$ ipython --no-banner

In [1]: import numpy as np

In [2]: np.set_printoptions(precision=2, suppress=True, linewidth=200, sign=" ")

In [3]: A = np.array([[0.0, 1.0, 1.0], [1.0, 0.0, 1.0], [1.0, 1.0, 0.0]])

In [4]: print(A)
[[ 0.  1.  1.]
 [ 1.  0.  1.]
 [ 1.  1.  0.]]

In [5]: print((A @ A)[0])
[ 2.  1.  1.]

In [6]: print(A @ np.ones(3))
[ 2.  2.  2.]

In [7]: print(np.allclose(A @ A.T, A.T @ A))
True

In [8]: vec = np.array([1, 2, 0])

In [9]: target = A @ vec

In [10]: coef, lr = np.zeros(3), 1 / np.linalg.norm(A, 2) ** 2

In [11]: for i in range(150):
    ...:     coef -= lr * A.T @ (A @ coef - target)
    ...:     if i % 50 == 0: print(i, round(np.linalg.norm(A @ coef - target), 2))
    ...: 
0 1.06
50 0.0
100 0.0

In [12]: print(coef.round(2) + 0)
[ 1.  2.  0.]

In [13]: rng = np.random.default_rng(13909)

In [14]: z = rng.permutation(3)

In [15]: Y = A[:, z] * rng.choice([-1, 1], 3)

In [16]: print(Y)
[[ 1. -1. -0.]
 [ 0. -1. -1.]
 [ 1. -0. -1.]]

In [17]: left, _, Vh = np.linalg.svd(A.T @ Y)

In [18]: print(np.round(np.linalg.lstsq(A, Y)[0], 2) + 0)
[[ 0.  0. -1.]
 [ 1.  0.  0.]
 [ 0. -1.  0.]]

In [19]: print(z)
[ 1  2  0]

In [20]: r0 = np.array([0, 2, 0, 2, 3])

In [21]: v = np.array([3, 1, 0, 2, 0, 2])

In [22]: W0 = np.outer(r0, v)

In [23]: print(W0)
[[ 0  0  0  0  0  0]
 [ 6  2  0  4  0  4]
 [ 0  0  0  0  0  0]
 [ 6  2  0  4  0  4]
 [ 9  3  0  6  0  6]]

In [24]: left, sv, Vh = np.linalg.svd(W0)

In [25]: evecs = Vh[:(sv > 1e-8).sum()]

In [26]: vec = W0[3] + -2 * W0[1] + rng.integers(2) * np.eye(6)[4]

In [27]: print(vec)
[-6. -2.  0. -4.  0. -4.]

In [28]: print(np.diag(evecs.T @ evecs))
[ 0.5   0.06  0.    0.22  0.    0.22]

In [29]: print(np.round(np.linalg.norm(W0, 2) / np.linalg.norm(W0), 2))
1.0

In [30]: print(np.linalg.cond(W0) > 100)
True

In [31]: print(np.argsort(-np.linalg.norm(W0, axis=0).round(6), kind="stable")[:3])
[ 0  3  5]

In [32]: Y = np.array([[-4, 4], [-5, -2], [-5, 0], [0, -3], [1, -1], [-1, 5]])

In [33]: print(np.einsum("ij,ij->i", W0, W0))
[   0   72    0   72  162]

In [34]: Y @ W0
---------------------------------------------------------------------------
ValueError                                Traceback (most recent call last)
Cell In[34], line 1
----> 1 Y @ W0

ValueError: matmul: Input operand 1 has a mismatch in its core dimension 0, with gufunc signature (n?,k),(k,m?)->(n?,m?) (size 5 is different from 2)

In [35]: print(Y.T @ W0.T)
[[  0 -38   0 -38 -57]
 [  0  28   0  28  42]]

In [36]: print(np.linalg.matrix_rank(np.vstack([W0, Y.T])))
3

In [37]: print(np.einsum("ik,kj->ji", W0, Y))
[[  0 -38   0 -38 -57]
 [  0  28   0  28  42]]

In [38]: print(W0 @ np.linalg.pinv(W0) @ W0)
[[ 0.  0.  0.  0.  0.  0.]
 [ 6.  2.  0.  4.  0.  4.]
 [ 0.  0.  0.  0.  0.  0.]
 [ 6.  2.  0.  4.  0.  4.]
 [ 9.  3.  0.  6.  0.  6.]]

In [39]: print(round(float(np.trace(np.linalg.pinv(W0) @ W0)), 2))
1.0

In [40]: print(np.unique(W0.round(6), axis=0).shape)
(3, 6)

In [41]: J = np.load("x.npy")

In [42]: print(J)
[[ 5  3  5  0  1]
 [ 3  5  3  5  0]
 [ 5  3  5  3  5]
 [ 0  5  3  5  3]
 [ 1  0  5  3  5]]

In [43]: Y = J ** -1
---------------------------------------------------------------------------
ValueError                                Traceback (most recent call last)
Cell In[43], line 1
----> 1 Y = J ** -1

ValueError: Integers to negative integer powers are not allowed.

In [44]: Y = np.linalg.invert(J)
---------------------------------------------------------------------------
AttributeError                            Traceback (most recent call last)
Cell In[44], line 1
----> 1 Y = np.linalg.invert(J)

AttributeError: module 'numpy.linalg' has no attribute 'invert'

In [45]: Y = np.linalg.inv(J)

In [46]: print((np.abs(Y) > 1e-9).astype(int))
[[ 1  1  1  1  1]
 [ 1  1  1  1  1]
 [ 1  1  1  1  1]
 [ 1  1  1  1  1]
 [ 1  1  1  1  1]]

In [47]: print(np.round(np.linalg.det(J) * np.linalg.det(Y), 2))
1.0

In [48]: print(np.allclose(Y, J.T))
False

In [49]: print(round(np.linalg.slogdet(J)[0], 2))
1.0

In [50]: vals, evecs = np.linalg.eigh(J)

In [51]: print(vals)
[-1.7  -1.61  5.61  6.14 16.57]

In [52]: print((vals > 1e-8).sum(), (vals < -1e-8).sum())
3 2

In [53]: print(np.round(evecs.T @ J @ evecs, 2) + 0)
[[-1.7   0.    0.    0.    0.  ]
 [ 0.   -1.61  0.    0.    0.  ]
 [ 0.    0.    5.61  0.    0.  ]
 [ 0.    0.    0.    6.14  0.  ]
 [ 0.    0.    0.    0.   16.57]]

In [54]: print(np.linalg.svd(J, compute_uv=False))
[ 16.57   6.14   5.61   1.7    1.61]

In [55]: print(np.abs(evecs[:, -1]))
[ 0.39  0.44  0.56  0.44  0.39]

In [56]: z = rng.permutation(5)

In [57]: print(z)
[ 0  3  1  4  2]

In [58]: Y = J[z][:, z]

In [59]: print(np.allclose(Y, J))
False

In [60]: print(round(float(np.linalg.det(Y)), 2), round(float(np.linalg.det(J[z])), 2))
1557.0 -1557.0

In [61]: vals, evecs = np.linalg.eig(J)

In [62]: print(np.sort(np.linalg.eigvals(J.T)))
[-1.7  -1.61  5.61  6.14 16.57]

In [63]: print(np.sort(np.linalg.eigvals(np.linalg.inv(J))))
[-0.62 -0.59  0.06  0.16  0.18]

In [64]: arr = np.loadtxt("test6.csv", delimiter=",")

In [65]: print(arr)
[[ 0.83 -0.04  0.07  0.01  0.36 -0.04  0.02]
 [-0.04  0.92 -0.09 -0.04  0.08 -0.22 -0.04]
 [ 0.07 -0.09  0.79 -0.08 -0.16 -0.34 -0.08]
 [ 0.01 -0.04 -0.08  0.97 -0.03 -0.14 -0.03]
 [ 0.36  0.08 -0.16 -0.03  0.22  0.07 -0.04]
 [-0.04 -0.22 -0.34 -0.14  0.07  0.3  -0.15]
 [ 0.02 -0.04 -0.08 -0.03 -0.04 -0.15  0.97]]

In [66]: Y = arr / np.linalg.norm(arr, axis=1, keepdims=True)

In [67]: cov = Y @ Y.T

In [68]: print(np.argwhere(np.triu(np.abs(cov) > 0.95, 1)))
[]

In [69]: print(np.linalg.norm(Y, axis=1))
[ 1.  1.  1.  1.  1.  1.  1.]

In [70]: print((np.abs(cov) > 0.9).astype(int))
[[ 1  0  0  0  0  0  0]
 [ 0  1  0  0  0  0  0]
 [ 0  0  1  0  0  0  0]
 [ 0  0  0  1  0  0  0]
 [ 0  0  0  0  1  0  0]
 [ 0  0  0  0  0  1  0]
 [ 0  0  0  0  0  0  1]]
